% python3 -q
>>> import numpy as np
>>> from numpy import linalg as LA
>>> np.set_printoptions(precision=1, suppress=True, linewidth=100, floatmode="fixed")
>>> rd = lambda a: np.round(a, 1) + 0
>>> F = np.diag(5 * np.array([4, 0, 0, 0, -3, 1, 0, -1, 3, -1, -5])) + np.array([[2, 3, 1, 1, 1, 0, 2, 1, 3, 3, 0],
...     [1, 1, 3, 2, 2, 3, 3, 3, 3, 1, 3],
...     [3, 2, 0, 0, 2, 3, 2, 3, 1, 1, 2],
...     [3, 3, 3, 2, 3, 1, 1, 2, 1, 1, 0],
...     [0, 0, 2, 0, 2, 3, 1, 3, 1, 0, 0],
...     [3, 2, 1, 3, 2, 2, 1, 3, 3, 3, 0],
...     [2, 1, 2, 1, 2, 1, 3, 1, 0, 0, 1],
...     [2, 0, 0, 1, 3, 3, 3, 2, 0, 1, 2],
...     [3, 2, 0, 1, 0, 0, 2, 1, 3, 0, 3],
...     [2, 1, 3, 1, 1, 2, 0, 3, 3, 0, 0],
...     [2, 0, 2, 3, 0, 3, 1, 3, 3, 0, 0]])
>>> print(F)
[[ 22   3   1   1   1   0   2   1   3   3   0]
 [  1   1   3   2   2   3   3   3   3   1   3]
 [  3   2   0   0   2   3   2   3   1   1   2]
 [  3   3   3   2   3   1   1   2   1   1   0]
 [  0   0   2   0 -13   3   1   3   1   0   0]
 [  3   2   1   3   2   7   1   3   3   3   0]
 [  2   1   2   1   2   1   3   1   0   0   1]
 [  2   0   0   1   3   3   3  -3   0   1   2]
 [  3   2   0   1   0   0   2   1  18   0   3]
 [  2   1   3   1   1   2   0   3   3  -5   0]
 [  2   0   2   3   0   3   1   3   3   0 -25]]
>>> O, evecs = LA.qr(F[:, :10])[0], LA.qr(F[:, 10:])[0]
>>> s = LA.svd(O.T @ evecs, compute_uv=False)
>>> print(rd(s))
[1.0]
>>> print(rd(LA.norm(O @ O.T - evecs @ evecs.T, 2)))
1.0
>>> print((s > 0.9).sum())
1
>>> print(rd(np.degrees(np.arccos(s.clip(0, 1)))))
[12.7]
>>> print(np.allclose(F @ F.T, F.T @ F))
False
>>> print((F - F.T) / 2)
[[ 0.0  1.0 -1.0 -1.0  0.5 -1.5  0.0 -0.5  0.0  0.5 -1.0]
 [-1.0  0.0  0.5 -0.5  1.0  0.5  1.0  1.5  0.5  0.0  1.5]
 [ 1.0 -0.5  0.0 -1.5  0.0  1.0  0.0  1.5  0.5 -1.0  0.0]
 [ 1.0  0.5  1.5  0.0  1.5 -1.0  0.0  0.5  0.0  0.0 -1.5]
 [-0.5 -1.0  0.0 -1.5  0.0  0.5 -0.5  0.0  0.5 -0.5  0.0]
 [ 1.5 -0.5 -1.0  1.0 -0.5  0.0  0.0  0.0  1.5  0.5 -1.5]
 [ 0.0 -1.0  0.0  0.0  0.5  0.0  0.0 -1.0 -1.0  0.0  0.0]
 [ 0.5 -1.5 -1.5 -0.5  0.0  0.0  1.0  0.0 -0.5 -1.0 -0.5]
 [ 0.0 -0.5 -0.5  0.0 -0.5 -1.5  1.0  0.5  0.0 -1.5  0.0]
 [-0.5  0.0  1.0  0.0  0.5 -0.5  0.0  1.0  1.5  0.0  0.0]
 [ 1.0 -1.5  0.0  1.5  0.0  1.5  0.0  0.5  0.0  0.0  0.0]]
>>> print(rd(np.abs(LA.eigvals(F)).max()))
26.3
>>> print(rd(np.sort(np.abs(LA.eigvals(F)))))
[ 1.2  1.2  1.8  2.9  3.2  5.7 11.2 13.9 16.4 25.5 26.3]
>>> print(F @ F)
[[514  85  49  39  30  27  72  50 141  57  24]
 [ 76  32  32  35  11  64  45  41  88  16 -48]
 [ 96  22  27  29   1  52  36  27  53  18 -33]
 [ 98  30  30  21  -7  45  38  36  50  17  23]
 [ 26  13 -21  14 190  -2   8 -31  16  14  14]
 [124  46  40  44  20  83  44  49 105  24  24]
 [ 67  19  21  16  -4  32  28  25  20  14 -13]
 [ 62  19  27  20 -30  33  13  43  28   8 -53]
 [137  52  22  39  17  21  61  37 349  13 -11]
 [ 68  21  -3  13   8  29  32   4  59  45  24]
 [ 35  32 -34 -51  32 -35   7 -57  -1  23 645]]
>>> K = np.load("x.npy")
>>> print(K)
[[ 8.0 -2.0 -2.0 -2.0]
 [-2.0  5.0  1.0  1.0]
 [-2.0  1.0  5.0  1.0]
 [-2.0  1.0  1.0  5.0]]
>>> vals, evecs = LA.eigh(K)
>>> x0 = np.array([0, 0, 1, 0])
>>> print(rd(evecs * np.sqrt(vals) @ evecs.T))
[[ 2.8 -0.4 -0.4 -0.4]
 [-0.4  2.2  0.2  0.2]
 [-0.4  0.2  2.2  0.2]
 [-0.4  0.2  0.2  2.2]]
>>> print(np.abs(K).sum(axis=1).max(), np.abs(vals).max())
14.0 11.0
>>> x0 = np.ones(4)
>>> for _ in range(5):
...     x0 = K @ x0
...     x0 /= LA.norm(x0)
...     print(round(x0 @ K @ x0, 1))
... 
5.5
8.8
10.6
10.9
11.0
>>> print(rd(LA.eigvalsh(K)[-1]))
11.0
>>> rng = np.random.default_rng(52071)
>>> labels = rng.permutation(4)
>>> print(labels)
[0 1 3 2]
>>> Y = K[labels][:, labels]
>>> print(rd(LA.det(Y)), rd(LA.det(K[labels])))
704.0 -704.0
>>> print(np.allclose(Y, K))
True
>>> print(rd(np.sort(np.abs(LA.eigvals(Y)))))
[ 4.0  4.0  4.0 11.0]
>>> Y = np.array([[-1, 1], [-2, 2], [3, 0], [3, -3]])
>>> print(np.einsum("ik,kj->ij", K, Y))
[[-16.0  10.0]
 [ -2.0   5.0]
 [ 18.0  -3.0]
 [ 18.0 -15.0]]
>>> mat, _ = LA.qr(np.array([[-0.4, -0.7, -0.1, 0.7, -0.3, 0.7, -0.8, 0.9],
...     [1.0, 0.9, 0.9, -0.7, -0.7, 0.5, 0.6, -0.7],
...     [-0.7, 1.0, -1.0, -0.6, 1.3, -0.6, -0.1, -0.6],
...     [-0.8, 0.7, 1.2, 0.5, 1.4, -1.3, -1.3, 0.7],
...     [-1.9, 0.2, 0.9, -0.3, 0.6, 0.0, -0.3, 1.3],
...     [1.6, 0.8, 0.6, -0.7, -0.9, 0.8, 0.5, -0.3],
...     [2.4, 1.1, -0.8, -1.0, -1.1, 0.6, 0.2, -0.3],
...     [-1.1, -0.9, 1.2, -0.8, -0.7, -0.2, 0.7, 0.8]]))
>>> print(rd(mat))
[[-0.1  0.3 -0.1 -0.2  0.6  0.0 -0.5  0.5]
 [ 0.3 -0.3  0.4  0.1  0.3  0.1  0.5  0.5]
 [-0.2 -0.6 -0.5  0.3 -0.1 -0.2 -0.2  0.4]
 [-0.2 -0.5  0.4 -0.5 -0.4  0.3 -0.4  0.1]
 [-0.5 -0.4  0.2  0.2  0.6  0.0  0.0 -0.5]
 [ 0.4 -0.2  0.4  0.1  0.0 -0.7 -0.3 -0.2]
 [ 0.6 -0.2 -0.1  0.3  0.2  0.6 -0.4 -0.2]
 [-0.3  0.3  0.4  0.7 -0.3  0.2 -0.3  0.2]]
>>> # keeps lengths
>>> Y = LA.inv(mat)
>>> print((np.abs(Y) > 1e-9).astype(int))
[[1 1 1 1 1 1 1 1]
 [1 1 1 1 1 1 1 1]
 [1 1 1 1 1 1 1 1]
 [1 1 1 1 1 1 1 1]
 [1 1 1 1 1 1 1 1]
 [1 1 1 1 1 1 1 1]
 [1 1 1 1 1 1 1 1]
 [1 1 1 1 1 1 1 1]]
>>> print(rd(LA.cond(mat)))
1.0
>>> print(rd((mat - mat.T) / 2))
[[ 0.0  0.0  0.1  0.0  0.5 -0.2 -0.6  0.4]
 [ 0.0  0.0  0.5  0.3  0.3  0.1  0.4  0.1]
 [-0.1 -0.5  0.0  0.0 -0.2 -0.3  0.0  0.0]
 [ 0.0 -0.3  0.0  0.0 -0.3  0.1 -0.3 -0.3]
 [-0.5 -0.3  0.2  0.3  0.0  0.0 -0.1 -0.1]
 [ 0.2 -0.1  0.3 -0.1  0.0  0.0 -0.4 -0.2]
 [ 0.6 -0.4  0.0  0.3  0.1  0.4  0.0  0.0]
 [-0.4 -0.1  0.0  0.3  0.1  0.2  0.0  0.0]]
>>> assert mat == mat.T
Traceback (most recent call last):
  File "<python-input-42>", line 1, in <module>
    assert mat == mat.T
           ^^^^^^^^^^^^
ValueError: The truth value of an array with more than one element is ambiguous. Use a.any() or a.all()
>>> print(np.allclose(mat @ mat.T, mat.T @ mat))
True
>>> print(rd(mat @ mat))
[[-0.6  0.1  0.4  0.4  0.2 -0.2  0.4  0.0]
 [-0.1 -0.2 -0.1  0.6  0.1  0.2 -0.7  0.0]
 [-0.3  0.5  0.2 -0.1 -0.5  0.3 -0.2 -0.4]
 [ 0.0  0.2 -0.5  0.3 -0.4 -0.7  0.0  0.0]
 [-0.3 -0.6 -0.2 -0.2  0.0 -0.1  0.1 -0.7]
 [-0.6  0.0 -0.6 -0.3  0.1  0.2  0.0  0.4]
 [-0.2  0.1  0.3 -0.5  0.3 -0.6 -0.5  0.0]
 [-0.1 -0.5  0.3 -0.1 -0.6 -0.1  0.0  0.4]]
>>> mat.inv()
Traceback (most recent call last):
  File "<python-input-45>", line 1, in <module>
    mat.inv()
    ^^^^^^^
AttributeError: 'numpy.ndarray' object has no attribute 'inv'
